>>> import numpy as np
>>> from numpy import linalg as LA
>>> np.set_printoptions(precision=2, suppress=True, linewidth=200)
>>> A = np.array([[-0.5, 0.5, 0.1],
...     [0.2, 0.3, 1.6],
...     [-0.1, -0.7, 0.0],
...     [-1.0, 1.0, -0.6],
...     [1.2, -0.5, 0.2],
...     [0.2, -1.1, 0.3],
...     [0.4, 0.2, 1.0],
...     [1.1, -0.3, 0.3],
...     [-1.8, -0.7, -1.2],
...     [-0.2, 0.1, 1.1],
...     [0.0, -1.5, -0.1],
...     [-0.8, 0.0, -0.2],
...     [1.0, 0.2, -0.3],
...     [0.7, -0.5, 0.8],
...     [-1.5, -1.2, 0.3],
...     [-0.4, 0.0, -0.6],
...     [1.1, -0.8, -0.3],
...     [0.0, 0.7, -0.1],
...     [-0.3, 0.4, 1.0],
...     [-0.9, -1.1, -1.4],
...     [1.8, -0.1, -0.9],
...     [0.2, -0.2, 0.7],
...     [-1.0, 0.0, 1.2],
...     [1.1, -0.8, -0.1]])
>>> rng = np.random.default_rng(5658)
>>> A[:, 2] = 3 * A[:, 0] + 0.05 * rng.normal(size=24)
>>> print(A)
[[-0.5   0.5  -1.53]
 [ 0.2   0.3   0.5 ]
 [-0.1  -0.7  -0.26]
 [-1.    1.   -3.  ]
 [ 1.2  -0.5   3.56]
 [ 0.2  -1.1   0.6 ]
 [ 0.4   0.2   1.21]
 [ 1.1  -0.3   3.31]
 [-1.8  -0.7  -5.46]
 [-0.2   0.1  -0.55]
 [ 0.   -1.5   0.02]
 [-0.8   0.   -2.41]
 [ 1.    0.2   3.01]
 [ 0.7  -0.5   2.03]
 [-1.5  -1.2  -4.4 ]
 [-0.4   0.   -1.17]
 [ 1.1  -0.8   3.29]
 [ 0.    0.7  -0.03]
 [-0.3   0.4  -0.89]
 [-0.9  -1.1  -2.68]
 [ 1.8  -0.1   5.34]
 [ 0.2  -0.2   0.48]
 [-1.    0.   -3.03]
 [ 1.1  -0.8   3.21]]
>>> Ac = A - A.mean(axis=0)
>>> V = LA.svd(Ac)[2][:2]
>>> M2 = Ac - Ac @ V.T @ V
>>> np.round(np.cov(Ac @ V.T, rowvar=False), 2) + 0
array([[8.42, 0.  ],
       [0.  , 0.41]])
>>> LA.norm(M2, axis=1).round(6).argmax()
np.int64(21)
>>> np.diag(V.T @ V)
array([0.1, 1. , 0.9])
>>> W0 = np.load("sample8.npy")
>>> W0
array([[ 6,  6,  0],
       [ 6,  6,  0],
       [-3, -3,  0],
       [-3, -3,  0],
       [ 0,  0,  0]])
>>> # columns 0 and 1 are equal
>>> left, s, vt = LA.svd(W0)
>>> np.argmax(s[:-1] / (s[1:] + 1e-6)) + 1
np.int64(1)
>>> M2 = left[:, :1] @ np.diag(s[:1]) @ vt[:1]
>>> M2
array([[ 6.,  6.,  0.],
       [ 6.,  6.,  0.],
       [-3., -3.,  0.],
       [-3., -3.,  0.],
       [ 0.,  0.,  0.]])
>>> LA.matrix_rank(W0, rtol=0.05)
np.int64(1)
>>> print(round(LA.norm(W0 - M2) / LA.norm(W0), 2))
0.0
>>> np.round(np.abs(W0 - M2).max(), 2)
np.float64(0.0)
>>> x = np.array([-2, 2, 2])
>>> h1 = np.maximum(W0 @ x, 0)
>>> np.flatnonzero(h1 > 1e-9)
array([], dtype=int64)
>>> np.maximum(W0 @ (3 * x), 0)
array([0, 0, 0, 0, 0])
>>> left, s, vt = LA.svd(W0)
>>> V = vt[:(s > 1e-8).sum()]
>>> x = W0[1] + 4 * W0[0] + rng.integers(2) * np.eye(3)[2]
>>> x
array([30., 30.,  0.])
>>> round(float(LA.norm(x - V.T @ V @ x)), 2)
0.0
>>> np.diag(V.T @ V)
array([0.5, 0.5, 0. ])
>>> V.T @ V
array([[0.5, 0.5, 0. ],
       [0.5, 0.5, 0. ],
       [0. , 0. , 0. ]])
>>> M2 = W0 + rng.integers(-2, 3, (5, 1)) @ rng.integers(-2, 3, (1, 3))
>>> M2
array([[ 6,  6,  0],
       [ 6,  6, -2],
       [-3, -3,  1],
       [-3, -3, -2],
       [ 0,  0,  0]])
>>> np.abs(M2 - W0).sum(axis=1)
array([0, 2, 1, 2, 0])
>>> M2 - W0
array([[ 0,  0,  0],
       [ 0,  0, -2],
       [ 0,  0,  1],
       [ 0,  0, -2],
       [ 0,  0,  0]])
>>> LA.svd(M2 - W0, compute_uv=False)
array([3., 0., 0.])
>>> LA.matrix_rank(M2 - W0, tol=1e-8)
np.int64(1)
>>> try:
...     LA.inv(M2)
... except LA.LinAlgError as e:
...     print("failed:", e)
... 
failed: Last 2 dimensions of the array must be square
>>> LA.lstsq(M2[:-1].T, M2[-1])[2]
np.int32(2)
>>> round(float(np.trace(LA.pinv(M2) @ M2)), 2)
2.0
>>> m1 = np.loadtxt("layer5.csv", delimiter=",")
>>> m1
array([[-1.,  0.,  0.],
       [ 0.,  0.,  1.],
       [ 0.,  1.,  0.]])
>>> # symmetric
>>> x = np.array([-3, -4, -2])
>>> h1 = np.maximum(m1 @ x, 0)
>>> m1.T @ h1
array([-3.,  0.,  0.])
>>> w, V = LA.eigh(m1)
>>> x = np.array([1, 0, 3])
>>> (np.sign(V[:, -1].round(6)) == np.sign(V[0, -1].round(6))).astype(int)
array([1, 0, 0])
>>> np.round(V * np.abs(w) @ V.T, 2) + 0
array([[1., 0., 0.],
       [0., 1., 0.],
       [0., 0., 1.]])
>>> x = np.array([3, 5, 7])
>>> np.abs(LA.eigvals(m1))
array([1., 1., 1.])
>>> LA.inv(m1)
array([[-1., -0., -0.],
       [ 0.,  0.,  1.],
       [ 0.,  1.,  0.]])
>>> round(LA.det(m1), 2)
np.float64(1.0)
>>> np.round(LA.norm(x), 2), np.round(LA.norm(m1 @ x), 2)
(np.float64(9.11), np.float64(9.11))
>>> m1.T @ (m1 @ x)
array([3., 5., 7.])
>>> print(3 - LA.matrix_rank(m1 - np.eye(3), tol=1e-8))
1
>>> M2 = m1 / np.sqrt((m1 ** 2).mean(axis=1, keepdims=True))
>>> LA.norm(M2, axis=1)
array([1.73, 1.73, 1.73])
>>> m1 - m1.mean(axis=1, keepdims=True)
array([[-0.67,  0.33,  0.33],
       [-0.33, -0.33,  0.67],
       [-0.33,  0.67, -0.33]])
>>> X = np.array([[-0.8, -0.8, -0.4, -1.1, 1.2],
...     [1.8, 3.6, -2.3, -1.1, 0.1],
...     [0.6, 0.0, 0.7, 1.0, 0.2],
...     [-0.6, -0.9, 0.3, 0.0, 0.2],
...     [0.4, -0.2, 1.3, 1.2, 0.0],
...     [-0.3, 1.2, 0.8, -2.1, 1.8]])
>>> X[:, 4] *= 20
>>> X
array([[-0.8, -0.8, -0.4, -1.1, 24. ],
       [ 1.8,  3.6, -2.3, -1.1,  2. ],
       [ 0.6,  0. ,  0.7,  1. ,  4. ],
       [-0.6, -0.9,  0.3,  0. ,  4. ],
       [ 0.4, -0.2,  1.3,  1.2,  0. ],
       [-0.3,  1.2,  0.8, -2.1, 36. ]])
>>> Q, V = LA.qr(X[:, :2])[0], LA.qr(X[:, 2:])[0]
>>> s = LA.svd(Q.T @ V, compute_uv=False)
>>> np.degrees(np.arccos(s.clip(0, 1)))
array([ 3.63, 50.82])
>>> (s > 0.9).sum()
np.int64(1)
>>> LA.cond(X) > 100
np.True_
>>> print(round(np.log10(LA.cond(X))))
3
>>> x = np.array([-4, -4, 1, -6, 3])
>>> target = X @ x
>>> print(LA.solve(X.T @ X, X.T @ target))
[-4. -4.  1. -6.  3.]
>>> np.round(LA.pinv(X) @ X, 2) + 0
array([[1., 0., 0., 0., 0.],
       [0., 1., 0., 0., 0.],
       [0., 0., 1., 0., 0.],
       [0., 0., 0., 1., 0.],
       [0., 0., 0., 0., 1.]])
>>> target = target + 0.3 * rng.normal(size=6)
>>> target
array([ 84.97, -11.31,   4.1 ,  18.34,  -6.74, 117.58])
>>> b, *_ = LA.lstsq(X, target)
>>> round(LA.norm(target - X @ b), 2)
np.float64(0.21)
>>> M2 = np.c_[X[:, :1] @ np.array([[-1]]), np.array([-2, -1, -2, 3, -3, 2])]
>>> M2
array([[ 0.8, -2. ],
       [-1.8, -1. ],
       [-0.6, -2. ],
       [ 0.6,  3. ],
       [-0.4, -3. ],
       [ 0.3,  2. ]])
>>> LA.matrix_rank(np.c_[X, M2])
np.int64(6)
>>> np.round(LA.lstsq(X, M2[:, 0])[0], 2) + 0
array([-1.,  0.,  0.,  0.,  0.])
>>> LA.norm(LA.qr(X)[0].T @ M2, axis=0) ** 2 / ((M2 ** 2).sum(axis=0) + 1e-12)
array([1.  , 0.71])
>>> LA.matrix_rank(M2)
np.int64(2)
>>> arr = np.load("w.npy")
>>> arr
array([[ 0.01, -0.09,  1.99],
       [ 0.01,  0.04,  1.79],
       [-0.06,  0.09,  2.05],
       [-0.14,  0.01,  2.04],
       [-0.01,  0.1 ,  2.01],
       [ 2.05,  1.04, -0.04],
       [ 2.02,  0.87, -0.02],
       [ 2.03,  1.01,  0.03],
       [ 2.09,  0.93,  0.13],
       [ 1.97,  1.01, -0.04],
       [-0.05,  1.82,  2.06],
       [ 0.11,  2.1 ,  2.16],
       [ 0.03,  2.03,  2.07],
       [ 0.  ,  2.06,  1.94],
       [ 0.06,  2.09,  2.13]])
>>> Ac = arr - arr.mean(axis=0)
>>> left, s, vt = LA.svd(Ac, full_matrices=False)
>>> np.round(Ac.mean(axis=0), 2) + 0
array([0., 0., 0.])
>>> LA.matrix_rank(Ac)
np.int64(3)
>>> np.abs(left[:, 0]).argmax()
np.int64(5)
>>> np.abs(vt[0]).argmax()
np.int64(0)
>>> (np.sign(left[:, 0]) == np.sign(left[0, 0])).astype(int)
array([1, 1, 1, 1, 1, 0, 0, 0, 0, 0, 1, 1, 1, 1, 1])
>>> print(np.round(s ** 2 / (s ** 2).sum(), 2) + 0)
[0.73 0.27 0.  ]
>>> data = np.load("arr.npy")
>>> print(data)
[[0 0 1]
 [0 0 1]
 [1 1 0]]
>>> rank = LA.matrix_rank(data)
>>> rank
np.int64(2)
>>> N = LA.svd(data)[2][rank:].T
>>> [int(LA.matrix_rank(data[:, :j + 1])) for j in range(3)]
[1, 1, 2]
>>> N @ N.T
array([[ 0.5, -0.5,  0. ],
       [-0.5,  0.5,  0. ],
       [ 0. ,  0. ,  0. ]])
>>> N.shape
(3, 1)
>>> z = rng.permutation(3)
>>> print(z)
[1 2 0]
>>> M2 = data[z][:, z]
>>> np.allclose(M2, data)
False
>>> np.round(np.sort(np.abs(LA.eigvals(M2))), 2) + 0
array([0.  , 1.41, 1.41])
>>> M2
array([[0, 1, 0],
       [1, 0, 1],
       [0, 1, 0]])
>>> data.sum(axis=0)
array([1, 1, 2])
>>> data @ data
array([[1, 1, 0],
       [1, 1, 0],
       [0, 0, 2]])
>>> print(np.trace(data @ data @ data) // 6)
0
>>> np.argwhere(np.triu(data))
array([[0, 2],
       [1, 2]])
>>> L = np.diag(data.sum(axis=1)) - data
>>> print(round(LA.det(L[1:, 1:])))
1
>>> np.round(LA.eigvalsh(L), 2) + 0
array([0., 1., 3.])
>>> w, V = LA.eigh(data)
>>> x = np.array([0, 3, 4])
>>> print(x @ data @ x)
24
>>> (np.sign(V[:, -1].round(6)) == np.sign(V[0, -1].round(6))).astype(int)
array([1, 1, 1])
>>> M2 = np.array([[2, 2], [1, 2], [0, 2], [1, 0]])
>>> cent = np.array([[3, 5, 2, 1], [0, 2, 3, 5]])
>>> mat = M2 @ cent
>>> mat
array([[ 6, 14, 10, 12],
       [ 3,  9,  8, 11],
       [ 0,  4,  6, 10],
       [ 3,  5,  2,  1]])
>>> # rows and columns are dependent
>>> LA.lstsq(mat[:-1].T, mat[-1])[2]
np.int32(2)
>>> print(np.allclose(mat[:-1].T @ LA.lstsq(mat[:-1].T, mat[-1])[0], mat[-1]))
True
>>> np.unique(mat.round(6), axis=0).shape
(4, 4)
>>> print(np.round(mat @ LA.pinv(mat) @ mat, 2) + 0)
[[ 6. 14. 10. 12.]
 [ 3.  9.  8. 11.]
 [ 0.  4.  6. 10.]
 [ 3.  5.  2.  1.]]
>>> print(round(LA.det(mat), 2))
0.0
>>> np.allclose(mat @ mat.T, mat.T @ mat)
False
>>> mat.inv()
Traceback (most recent call last):
  File "<python-input-132>", line 1, in <module>
    mat.inv()
    ^^^^^^^
AttributeError: 'numpy.ndarray' object has no attribute 'inv'
>>> mat @ mat
array([[114, 310, 256, 338],
       [ 78, 210, 172, 226],
       [ 42, 110,  88, 114],
       [ 36, 100,  84, 112]])
>>> np.round(np.sort(np.abs(LA.eigvals(mat))), 2) + 0
array([ 0.  ,  0.  ,  0.87, 22.87])
>>> assert mat == mat.T
Traceback (most recent call last):
  File "<python-input-135>", line 1, in <module>
    assert mat == mat.T
           ^^^^^^^^^^^^
ValueError: The truth value of an array with more than one element is ambiguous. Use a.any() or a.all()
>>> M2 = np.array([[-1, -3], [0, -4]])
>>> cent = np.kron(M2, mat)
>>> cent
array([[ -6, -14, -10, -12, -18, -42, -30, -36],
       [ -3,  -9,  -8, -11,  -9, -27, -24, -33],
       [  0,  -4,  -6, -10,   0, -12, -18, -30],
       [ -3,  -5,  -2,  -1,  -9, -15,  -6,  -3],
       [  0,   0,   0,   0, -24, -56, -40, -48],
       [  0,   0,   0,   0, -12, -36, -32, -44],
       [  0,   0,   0,   0,   0, -16, -24, -40],
       [  0,   0,   0,   0, -12, -20,  -8,  -4]])
>>> round(LA.norm(cent, 2), 2), round(LA.norm(M2, 2) * LA.norm(mat, 2), 2)
(np.float64(151.14), np.float64(151.14))
>>> cent.shape
(8, 8)
